$ python -q
>>> import numpy as np
>>> np.set_printoptions(precision=1, suppress=True, linewidth=120)
>>> rng = np.random.default_rng(364866)
>>> t = rng.uniform(0, 2 * np.pi, 17)
>>> O, _ = np.linalg.qr(np.array([[1.7, -2.2], [-0.6, 0.9], [1.3, -0.3], [-1.2, 0.9]]))
>>> mat = 20 * np.c_[np.cos(t), np.sin(t)] @ O.T
>>> print(mat)
[[ -4.1   0.2 -17.1   9.5]
 [-12.4   6.5  14.1  -2.4]
 [ 17.6  -7.7  -3.2  -4.6]
 [  0.3   1.5  18.   -8.6]
 [ 13.5  -4.8  10.2  -9.5]
 [  0.9  -2.  -18.1   8.3]
 [ -5.4   3.9  17.7  -6.5]
 [-13.8   4.9  -9.9   9.4]
 [-17.6   7.5   1.    5.6]
 [ 13.5  -6.9 -12.9   1.4]
 [ 14.6  -5.4   8.7  -9.1]
 [  1.6   0.9  17.8  -8.9]
 [ 14.3  -5.2   9.1  -9.2]
 [ 17.6  -7.6  -1.4  -5.4]
 [-17.6   7.5   0.8   5.7]
 [ 17.3  -7.2   1.7  -6.8]
 [ -0.3   1.7  18.1  -8.4]]
>>> C2 = np.cov(mat, rowvar=False)
>>> np.round(np.corrcoef(mat.T), 1) + 0
array([[ 1. , -1. ,  0. , -0.6],
       [-1. ,  1. ,  0.2,  0.4],
       [ 0. ,  0.2,  1. , -0.8],
       [-0.6,  0.4, -0.8,  1. ]])
>>> C2.shape
(4, 4)
>>> print(C2)
[[164.1 -69.4  -2.6 -55.3]
 [-69.4  30.5  14.9  16.9]
 [ -2.6  14.9 154.2 -71.9]
 [-55.3  16.9 -71.9  53. ]]
>>> print(np.round(np.polyfit(mat[:, 2], mat[:, 0], 1), 1) + 0)
[0.  2.4]
>>> out = mat / np.sqrt((mat ** 2).mean(axis=1, keepdims=True))
>>> out[15]
array([ 1.7, -0.7,  0.2, -0.7])
>>> np.linalg.matrix_rank(out) == np.linalg.matrix_rank(mat)
np.True_
>>> U, s, vt = np.linalg.svd(mat)
>>> evecs = vt[:(s > 1e-8).sum()]
>>> x = mat[10] + -2 * mat[0] + rng.integers(2) * np.eye(4)[2]
>>> x
array([ 22.8,  -5.8,  42.9, -28.1])
>>> np.linalg.matrix_rank(np.vstack([mat, x]))
np.int64(2)
>>> evecs.T @ evecs
array([[ 0.8, -0.3, -0.1, -0.2],
       [-0.3,  0.2,  0.1,  0.1],
       [-0.1,  0.1,  0.8, -0.4],
       [-0.2,  0.1, -0.4,  0.2]])
>>> np.argsort(-np.linalg.norm(mat, axis=0).round(6), kind="stable")[:3]
array([0, 2, 3])
>>> print(round(float(np.linalg.norm(mat, 2) / np.linalg.norm(mat)), 1))
0.8
>>> np.linalg.matrix_rank(mat, rtol=0.1)
np.int64(2)
>>> [round(float(x), 1) for x in np.linalg.svd(mat, compute_uv=False)[:3]]
[62.2, 54.2, 0.0]
>>> np.linalg.cond(mat) > 100
np.True_
>>> z = mat[:, 3] > np.median(mat[:, 3])
>>> f = mat[z].mean(axis=0) - mat[~z].mean(axis=0)
>>> ((mat - mat.mean(axis=0)) @ f > 0).astype(int)
array([1, 1, 0, 0, 0, 1, 0, 1, 1, 1, 0, 0, 0, 0, 1, 0, 0])
>>> print(np.argsort(-np.abs(f).round(6), kind="stable"))
[2 0 3 1]
>>> np.round((((mat - mat.mean(axis=0)) @ f > 0) == z).mean(), 1)
np.float64(0.9)
>>> K = np.load("w.npy")
>>> K
array([[  1,  -4,  16, -64],
       [  1,  -3,   9, -27],
       [  1,  -2,   4,  -8],
       [  1,  -1,   1,  -1],
       [  1,   0,   0,   0]])
>>> z = rng.permutation(4)
>>> out = K[:, z] * rng.choice([-1, 1], 4)
>>> print(out)
[[  1  16   4 -64]
 [  1   9   3 -27]
 [  1   4   2  -8]
 [  1   1   1  -1]
 [  1   0   0   0]]
>>> U, _, vt = np.linalg.svd(K.T @ out)
>>> z
array([0, 2, 1, 3])
>>> np.round(U @ vt, 1) + 0
array([[ 1.,  0.,  0.,  0.],
       [ 0.,  0., -1.,  0.],
       [ 0.,  1.,  0.,  0.],
       [ 0.,  0.,  0.,  1.]])
>>> P = K @ np.linalg.solve(K.T @ K, K.T)
>>> P.round(1) + 0
array([[ 1. ,  0.1, -0.1,  0.1,  0. ],
       [ 0.1,  0.8,  0.3, -0.2,  0.1],
       [-0.1,  0.3,  0.5,  0.3, -0.1],
       [ 0.1, -0.2,  0.3,  0.8,  0.1],
       [ 0. ,  0.1, -0.1,  0.1,  1. ]])
>>> np.round(np.linalg.eigvalsh(P), 1) + 0
array([0., 1., 1., 1., 1.])
>>> np.linalg.cond(P) > 100
np.True_
>>> print(np.argsort(-np.linalg.norm(P, axis=0).round(6), kind="stable")[:3])
[0 4 1]
>>> print(round(np.linalg.norm(P, 2) / np.linalg.norm(P), 1))
0.5
>>> U, s, vt = np.linalg.svd(K)
>>> np.argmax(s[:-1] / (s[1:] + 1e-6)) + 1
np.int64(1)
>>> s
array([72.6,  3.7,  1.1,  0.3])
>>> out = U[:, :1] @ np.diag(s[:1]) @ vt[:1]
>>> np.linalg.matrix_rank(out)
np.int64(1)
>>> round(np.linalg.norm(K - out, 2), 1), round(s[1], 1)
(np.float64(3.7), np.float64(3.7))
>>> np.linalg.matrix_rank(K, rtol=0.05)
np.int64(2)
>>> round(np.linalg.norm(K - out) / np.linalg.norm(K), 1)
np.float64(0.1)
>>> out.round(1) + 0
array([[  1.3,  -4.6,  17. , -63.7],
       [  0.6,  -2. ,   7.3, -27.5],
       [  0.2,  -0.6,   2.3,  -8.6],
       [  0. ,  -0.1,   0.3,  -1.3],
       [  0. ,   0. ,   0. ,   0. ]])
>>> print(round(np.abs(K - out).max(), 1))
1.7
>>> m1 = np.load("a.npy")
>>> print(m1)
[[  0.4  15.7  -3.8 -11.8]
 [ -6.   12.9  12.4  -6.8]
 [ -8.1  12.4  -3.8  12.9]
 [  3.7   8.9  -3.4 -17.2]
 [  3.    1.3   0.   19.7]
 [  2.1   9.8  -7.8  15.5]
 [ -6.5   9.2  -6.5 -15.1]
 [  8.7  14.5 -10.4   2.8]
 [ 12.9   3.6 -14.6   2.9]
 [ -6.4 -11.5 -14.1  -5.1]
 [ -1.3  -6.2 -17.2   8.1]
 [ -0.7  13.    5.3 -14.2]
 [  7.3  12.5  -4.4  13.1]
 [ -5.6  -4.2   5.3 -17.9]
 [ 10.1 -10.   -6.8  12.4]
 [  2.1 -19.4   4.4   0.6]
 [ -1.6 -11.7  11.3 -11.5]
 [ 10.7 -16.7  -2.3   1.6]
 [  2.   -4.8  10.3  16.3]
 [  8.5  12.4   9.6  -9. ]
 [-11.4  -2.3 -16.2   0.9]
 [ -4.8   0.4  -6.8 -18.2]
 [ -2.3 -15.  -13.   -0.2]
 [-12.9 -14.6   0.3   4.5]
 [ -0.7  -7.5 -18.5  -1.3]
 [-10.5 -12.7  -8.3  -7.6]]
>>> O, evecs = np.linalg.qr(K[:, :1])[0], np.linalg.qr(K[:, 1:])[0]
>>> s = np.linalg.svd(O.T @ evecs, compute_uv=False)
>>> np.round(np.linalg.norm(O @ O.T - evecs @ evecs.T, 2), 1)
np.float64(1.0)
>>> np.degrees(np.arccos(s.clip(0, 1)))
array([26.8])
